% ipython --no-banner

In [1]: import numpy as np

In [2]: np.set_printoptions(suppress=True, linewidth=160)

In [3]: def rd(a):
   ...:     return np.round(a, 2) + 0
   ...: 

In [4]: feats = np.array([[-1, 6, 1], [-4, 3, -2], [-2, 5, 0], [-5, 2, -3], [-2, 5, 0]])

In [5]: left, sig, VT = np.linalg.svd(feats)

In [6]: print(rd(sig))
[11.44  5.67  0.  ]

In [7]: Y = left[:, :2] @ np.diag(sig[:2]) @ VT[:2]

In [8]: print(rd(np.linalg.norm(feats - Y, 2)), rd(sig[2]))
0.0 0.0

In [9]: print(rd(Y))
[[-1.  6.  1.]
 [-4.  3. -2.]
 [-2.  5.  0.]
 [-5.  2. -3.]
 [-2.  5.  0.]]

In [10]: print(np.linalg.matrix_rank(Y))
2

In [11]: W0 = np.load("run9.npy")

In [12]: print(W0)
[[  1.2   1.3  -0.6  -0.6]
 [  2.5  -1.2   0.7   0. ]
 [ -1.2   0.7  -0.2  -0.2]
 [ -1.3   0.3  -1.4   0. ]
 [ -0.8  -0.8   0.6  -0.9]
 [  0.    0.5  -4.5 -10.5]
 [ -2.    1.4  -0.7   0.5]
 [  0.3   0.5  -0.1   0.1]
 [ -0.2   0.3   1.    2.9]
 [ -0.2   0.4  -1.1  -0.7]
 [ -0.9  -0.4   0.3   1.5]
 [  0.8   0.3   2.3   0.3]
 [  0.5  -2.5   0.3  -1.4]]

In [13]: Z = W0[[1, 4]].astype(float)

In [14]: for _ in range(7):
    ...:     idx = np.linalg.norm(W0[:, None] - Z, axis=-1).argmin(axis=1)
    ...:     Z = np.array([W0[idx == j].mean(axis=0) for j in range(2)])
    ...: 

In [15]: print(idx)
[1 0 1 1 1 1 1 0 0 1 0 0 1]

In [16]: print(rd(Z[1] - Z[0]))
[-0.98  0.26 -1.79 -2.68]

In [17]: print(np.abs(Z[1] - Z[0]).argmax())
3

In [18]: print(np.bincount(idx))
[5 8]

In [19]: Xc = (W0 - W0.mean(axis=0)) / W0.std(axis=0)

In [20]: print(rd(Xc.std(axis=0)))
[1. 1. 1. 1.]

In [21]: coef = np.linalg.lstsq(np.delete(Xc, 0, axis=1), Xc[:, 0])[0]

In [22]: print(rd(coef))
[-0.14  0.76 -0.7 ]

In [23]: C2 = np.cov(W0, rowvar=False)

In [24]: print(rd(C2))
[[ 1.43 -0.45  0.45 -0.32]
 [-0.45  1.13 -0.5  -0.05]
 [ 0.45 -0.5   2.56  4.07]
 [-0.32 -0.05  4.07  9.89]]

In [25]: print(C2.shape)
(4, 4)

In [26]: print(rd(np.corrcoef(W0.T)))
[[ 1.   -0.35  0.23 -0.09]
 [-0.35  1.   -0.3  -0.01]
 [ 0.23 -0.3   1.    0.81]
 [-0.09 -0.01  0.81  1.  ]]

In [27]: print(rd(W0.std(axis=0)))
[1.15 1.02 1.54 3.02]

In [28]: print(np.median(W0, axis=0))
[-0.2  0.3 -0.1  0. ]

In [29]: print(np.argwhere(np.triu(np.abs(np.corrcoef(W0.T)) > 0.8, 1)))
[[2 3]]

In [30]: arr = np.load("data.npy")

In [31]: print(arr)
[[1 1 2]
 [0 0 0]
 [3 2 2]
 [0 0 0]
 [2 1 0]
 [3 2 2]
 [0 0 0]
 [1 1 4]
 [0 0 2]
 [0 0 0]
 [0 0 0]
 [1 1 2]
 [1 1 2]
 [0 0 2]
 [0 0 2]
 [0 0 0]
 [0 0 2]
 [0 0 0]
 [1 1 2]
 [0 0 2]
 [2 1 0]
 [2 1 0]]

In [32]: x0 = np.array([-8, -8, 9])

In [33]: print((arr @ x0).argmax())
7

In [34]: print(arr @ x0)
[  2   0 -22   0 -24 -22   0  20  18   0   0   2   2  18  18   0  18   0   2  18 -24 -24]

In [35]: x0 @ arr
Traceback (most recent call last):
  Cell In[35], line 1
    x0 @ arr
ValueError: matmul: Input operand 1 has a mismatch in its core dimension 0, with gufunc signature (n?,k),(k,m?)->(n?,m?) (size 22 is different from 3)
